>>> import numpy as np
>>> import numpy.linalg as la
>>> np.set_printoptions(precision=1, suppress=True, linewidth=120)
>>> tidy = lambda a: np.round(a, 1) + 0
>>> F = np.load("sample4.npy")
>>> print(F)
[[-2  0  2]
 [-2  2  3]
 [-4  1  3]
 [-3  3  1]
 [-2  2  0]
 [ 0  1  1]
 [ 1  3  1]
 [ 1  5  0]
 [ 3  5  1]
 [ 2  4  3]
 [ 1  2  5]
 [ 0  2  3]
 [-1  0  3]
 [-2  2  3]]
>>> # rows 1 and 13 are equal
>>> other = F[0, 0] * F[1:] - np.outer(F[1:, 0], F[0])
>>> print(other)
[[  0  -4  -2]
 [  0  -2   2]
 [  0  -6   4]
 [  0  -4   4]
 [  0  -2  -2]
 [  0  -6  -4]
 [  0 -10  -2]
 [  0 -10  -8]
 [  0  -8 -10]
 [  0  -4 -12]
 [  0  -4  -6]
 [  0   0  -4]
 [  0  -4  -2]]
>>> print(np.flatnonzero(~other.round(6).any(axis=1)))
[]
>>> print(F[:, 0] / F[0, 0])
[ 1.   1.   2.   1.5  1.  -0.  -0.5 -0.5 -1.5 -1.  -0.5 -0.   0.5  1. ]
>>> mat = np.array([[0, 1, 0], [1, 0, 1], [0, 1, 0]])
>>> print(mat)
[[0 1 0]
 [1 0 1]
 [0 1 0]]
>>> vals, vecs = la.eigh(mat)
>>> print(tidy(vecs @ np.diag(vals) @ vecs.T))
[[0. 1. 0.]
 [1. 0. 1.]
 [0. 1. 0.]]
>>> print(tidy(np.abs(vecs[:, -1])))
[0.5 0.7 0.5]
>>> print(tidy(vecs.T @ mat @ vecs))
[[-1.4  0.   0. ]
 [ 0.   0.   0. ]
 [ 0.   0.   1.4]]
>>> print(vals.sum(), np.trace(mat))
0.0 0
>>> print(tidy(vals))
[-1.4  0.   1.4]
>>> print(tidy(vecs.T @ vecs))
[[1. 0. 0.]
 [0. 1. 0.]
 [0. 0. 1.]]
>>> print(tidy(la.svd(mat, compute_uv=False)))
[1.4 1.4 0. ]
>>> print(np.allclose(mat, mat.T))
True
>>> print(tidy(np.sort(np.abs(la.eigvals(mat)))))
[0.  1.4 1.4]
>>> mat.inv()
Traceback (most recent call last):
  File "<python-input-23>", line 1, in <module>
    mat.inv()
    ^^^^^^^
AttributeError: 'numpy.ndarray' object has no attribute 'inv'
>>> la.determinant(mat)
Traceback (most recent call last):
  File "<python-input-24>", line 1, in <module>
    la.determinant(mat)
    ^^^^^^^^^^^^^^
AttributeError: module 'numpy.linalg' has no attribute 'determinant'
>>> print(tidy(np.abs(la.eigvals(mat)).max()))
1.4
>>> print(np.unique(mat.round(6), axis=0).shape)
(2, 3)
>>> print(tidy(np.trace(la.pinv(mat) @ mat)))
2.0
>>> print(np.allclose(mat[:-1].T @ la.lstsq(mat[:-1].T, mat[-1])[0], mat[-1]))
True
>>> print(tidy(mat @ la.pinv(mat) @ mat))
[[0. 1. 0.]
 [1. 0. 1.]
 [0. 1. 0.]]
>>> try:
...     la.inv(mat)
... except la.LinAlgError as e:
...     print(repr(e))
... 
LinAlgError('Singular matrix')
>>> other = np.array([[2, 1, 2, 2], [0, 1, 2, 0], [0, 0, 3, 2]])
>>> feats = other.T @ other
>>> print(feats)
[[ 4  2  4  4]
 [ 2  2  4  2]
 [ 4  4 17 10]
 [ 4  2 10  8]]
>>> # equal to its transpose
>>> C2 = feats.T @ feats
>>> print(tidy(la.eigvalsh(C2)[::-1]))
[670.7  11.2   3.1   0. ]
>>> print(C2)
[[ 52  36 132  92]
 [ 36  28 104  68]
 [132 104 421 274]
 [ 92  68 274 184]]
>>> print(tidy(la.det(feats)))
0.0
>>> print(tidy(np.abs(la.eigvals(feats)).max()))
25.9
>>> print(tidy(np.sort(np.abs(la.eigvals(feats)))))
[ 0.   1.8  3.3 25.9]
>>> print(feats @ feats)
[[ 52  36 132  92]
 [ 36  28 104  68]
 [132 104 421 274]
 [ 92  68 274 184]]
>>> print(np.allclose(feats, feats.T))
True
>>> print(np.trace(feats))
31
>>> print(np.allclose(feats @ feats.T, feats.T @ feats))
True
>>> def softmax(z):
...     e = np.exp(z - z.max(axis=-1, keepdims=True))
...     return e / e.sum(axis=-1, keepdims=True)
... 
>>> print(tidy(softmax(10 * feats[2])))
[0. 0. 1. 0.]
>>> print(tidy(softmax(feats[2] + -2)))
[0. 0. 1. 0.]
>>> print(tidy(softmax(feats).sum(axis=1)))
[1. 1. 1. 1.]
>>> print(tidy(softmax(feats[2])))
[0. 0. 1. 0.]
>>> scores = feats @ feats.T / np.sqrt(4)
>>> print(tidy(softmax(scores)))
[[0. 0. 1. 0.]
 [0. 0. 1. 0.]
 [0. 0. 1. 0.]
 [0. 0. 1. 0.]]
>>> print(tidy(softmax(scores + np.triu(np.full(scores.shape, -np.inf), 1))))
[[1. 0. 0. 0.]
 [1. 0. 0. 0.]
 [0. 0. 1. 0.]
 [0. 0. 1. 0.]]
>>> E = np.arange(16).reshape(4, 4) + 5
>>> print(E)
[[ 5  6  7  8]
 [ 9 10 11 12]
 [13 14 15 16]
 [17 18 19 20]]
>>> print(np.abs(np.diag(la.qr(E)[1])) > 1e-9)
[ True  True False False]
>>> print(np.unique(E.round(6), axis=0).shape)
(4, 4)
>>> print(np.allclose(E[:-1].T @ la.lstsq(E[:-1].T, E[-1])[0], E[-1]))
True
>>> proj = np.triu(np.array([[0, 1, -2, 2], [-1, 2, 0, 2], [-2, 0, 2, 0], [1, -1, -1, -2]]), 1) + np.eye(4)
>>> other = proj @ E @ la.inv(proj)
>>> print(tidy(la.det(other)))
0.0
>>> print(la.cond(E) > 100)
True
>>> print(la.matrix_rank(E, rtol=0.1))
1
>>> print(np.argsort(-la.norm(E, axis=0).round(6), kind="stable")[:3])
[3 2 1]
>>> Xs = F - F.mean(axis=0)
>>> vecs = la.svd(Xs)[2][:2]
>>> other = Xs - Xs @ vecs.T @ vecs
>>> print(tidy(other.std(axis=0)))
[0.4 0.7 0.4]
>>> print(la.norm(other, axis=1).round(6).argmax())
5
>>> r = la.matrix_rank(E)
>>> print(r)
2
>>> ns = la.svd(E)[2][r:].T
>>> print(tidy(E @ ns))
[[0. 0.]
 [0. 0.]
 [0. 0.]
 [0. 0.]]
>>> print(tidy(ns @ ns.T))
[[ 0.3 -0.4 -0.1  0.2]
 [-0.4  0.7 -0.2 -0.1]
 [-0.1 -0.2  0.7 -0.4]
 [ 0.2 -0.1 -0.4  0.3]]
>>> print(la.matrix_rank(E.T @ E), la.matrix_rank(E @ E.T))
2 2
>>> X = np.loadtxt("dump.csv", delimiter=",")
>>> print(X)
[[ 16.   0.  -1.   2.]
 [ -2.  23.   0.  -2.]
 [  3.   1.  11.  -1.]
 [  0.   1.   0. -13.]]
>>> assert X == X.T
Traceback (most recent call last):
  File "<python-input-77>", line 1, in <module>
    assert X == X.T
           ^^^^^^^^
ValueError: The truth value of an array with more than one element is ambiguous. Use a.any() or a.all()
>>> la.determinant(X)
Traceback (most recent call last):
  File "<python-input-78>", line 1, in <module>
    la.determinant(X)
    ^^^^^^^^^^^^^^
AttributeError: module 'numpy.linalg' has no attribute 'determinant'
>>> print(tidy(np.sort(np.abs(la.eigvals(X)))))
[11.7 12.9 15.3 23. ]
>>> print(tidy(np.abs(la.eigvals(X)).max()))
23.0
>>> print(np.allclose(X, X.T))
False
>>> print((X - X.T) / 2)
[[ 0.   1.  -2.   1. ]
 [-1.   0.  -0.5 -1.5]
 [ 2.   0.5  0.  -0.5]
 [-1.   1.5  0.5  0. ]]
>>> print(X @ X)
[[253.   1. -27.   7.]
 [-78. 527.   2. -24.]
 [ 79.  33. 118.   6.]
 [ -2.  10.   0. 167.]]
>>> print(np.allclose(X @ X.T, X.T @ X))
False
>>> other = np.array([[-2, 4, 0], [3, 2, 0]])
>>> basis = np.kron(other, X)
>>> print(tidy(la.norm(basis, 2)), tidy(la.norm(other, 2) * la.norm(X, 2)))
106.2 106.2
>>> print(np.einsum("ij,ji->", X, X))
1065.0
>>> print(np.einsum("ii->", X))
37.0
>>> U, sv, vt = la.svd(mat)
>>> print(tidy(sv))
[1.4 1.4 0. ]
>>> print(np.argmax(sv[:-1] / (sv[1:] + 1e-6)) + 1)
2
>>> other = U[:, :2] @ np.diag(sv[:2]) @ vt[:2]
>>> print(tidy(la.norm(mat - other, 2)), sv[2])
0.0 0.0
>>> print(np.abs(mat - other).max())
0.0
>>> print(la.matrix_rank(mat, rtol=0.05))
2
>>> print(other)
[[0. 1. 0.]
 [1. 0. 1.]
 [0. 1. 0.]]
>>> m1 = np.load("layer17.npy")
>>> print(m1)
[[-3.7 -2.  -0.3]
 [ 2.7 -2.7  0.4]
 [ 0.1 -0.9  1.2]
 [-3.4  1.   0.1]
 [-0.9  2.2  1. ]
 [-1.1  0.3 -1.3]
 [-2.1  0.1 -0.1]
 [ 2.8  0.3 -0.8]
 [ 0.3  0.1 -1.1]
 [ 0.1  1.2 -0.6]
 [ 0.9  0.2  0.4]
 [ 3.7  0.2 -0.7]]
>>> basis = m1[[2, 9]].astype(float)
>>> for _ in range(5):
...     idx = la.norm(m1[:, None] - basis, axis=-1).argmin(axis=1)
...     basis = np.array([m1[idx == j].mean(axis=0) for j in range(2)])
... 
>>> print(idx)
[0 0 0 1 1 1 1 1 1 1 1 1]
>>> print(np.bincount(idx))
[3 9]
>>> print(np.abs(basis[1] - basis[0]).argmax())
1
>>> print(tidy(basis[1] - basis[0]))
[ 0.3  2.5 -0.8]
